>>> import numpy as np
>>> np.set_printoptions(precision=2, suppress=True, linewidth=100, legacy="1.25")
>>> def rnd(a):
...     return np.round(a, 2) + 0
... 
>>> rng = np.random.default_rng(320)
>>> lab = rng.integers(0, 2, 6)
>>> W0 = np.array([[-1, 3, -1, -1, -1, 0],
...     [1, 1, -3, 3, -1, 2],
...     [-3, -2, -3, -2, -2, 3],
...     [-3, -2, 3, 1, 3, 3],
...     [-1, 0, 0, -3, -1, 3],
...     [1, 1, -1, 3, 3, 0]]) * (lab[:, None] == lab)
>>> W0
array([[-1,  0, -1,  0, -1,  0],
       [ 0,  1,  0,  3,  0,  0],
       [-3,  0, -3,  0, -2,  3],
       [ 0, -2,  0,  1,  0,  0],
       [-1,  0,  0,  0, -1,  3],
       [ 1,  0, -1,  0,  3,  0]])
>>> # 2 blocks once reordered
>>> W0 @ W0
array([[  5,   0,   4,   0,   4,  -6],
       [  0,  -5,   0,   6,   0,   0],
       [ 17,   0,   9,   0,  20, -15],
       [  0,  -4,   0,  -5,   0,   0],
       [  5,   0,  -2,   0,  11,  -3],
       [ -1,   0,   2,   0,  -2,   6]])
>>> W0.inv()
Traceback (most recent call last):
  File "<python-input-9>", line 1, in <module>
    W0.inv()
    ^^^^^^
AttributeError: 'numpy.ndarray' object has no attribute 'inv'
>>> np.linalg.matrix_power(W0, 3)
array([[ -27,    0,  -11,    0,  -35,   24],
       [   0,  -17,    0,   -9,    0,    0],
       [ -79,    0,  -29,    0, -100,   87],
       [   0,    6,    0,  -17,    0,    0],
       [ -13,    0,    4,    0,  -21,   27],
       [   3,    0,  -11,    0,   17,    0]])
>>> np.linalg.determinant(W0)
Traceback (most recent call last):
  File "<python-input-11>", line 1, in <module>
    np.linalg.determinant(W0)
    ^^^^^^^^^^^^^^^^^^^^^
AttributeError: module 'numpy.linalg' has no attribute 'determinant'
>>> (W0 + W0.T) / 2
array([[-1. ,  0. , -2. ,  0. , -1. ,  0.5],
       [ 0. ,  1. ,  0. ,  0.5,  0. ,  0. ],
       [-2. ,  0. , -3. ,  0. , -1. ,  1. ],
       [ 0. ,  0.5,  0. ,  1. ,  0. ,  0. ],
       [-1. ,  0. , -1. ,  0. , -1. ,  3. ],
       [ 0.5,  0. ,  1. ,  0. ,  3. ,  0. ]])
>>> (W0 - W0.T) / 2
array([[ 0. ,  0. ,  1. ,  0. ,  0. , -0.5],
       [ 0. ,  0. ,  0. ,  2.5,  0. ,  0. ],
       [-1. ,  0. ,  0. ,  0. , -1. ,  2. ],
       [ 0. , -2.5,  0. ,  0. ,  0. ,  0. ],
       [ 0. ,  0. ,  1. ,  0. ,  0. ,  0. ],
       [ 0.5,  0. , -2. ,  0. ,  0. ,  0. ]])
>>> np.allclose(W0 @ W0.T, W0.T @ W0)
False
>>> assert W0 == W0.T
Traceback (most recent call last):
  File "<python-input-15>", line 1, in <module>
    assert W0 == W0.T
           ^^^^^^^^^^
ValueError: The truth value of an array with more than one element is ambiguous. Use a.any() or a.all()
>>> np.allclose(W0, W0.T)
False
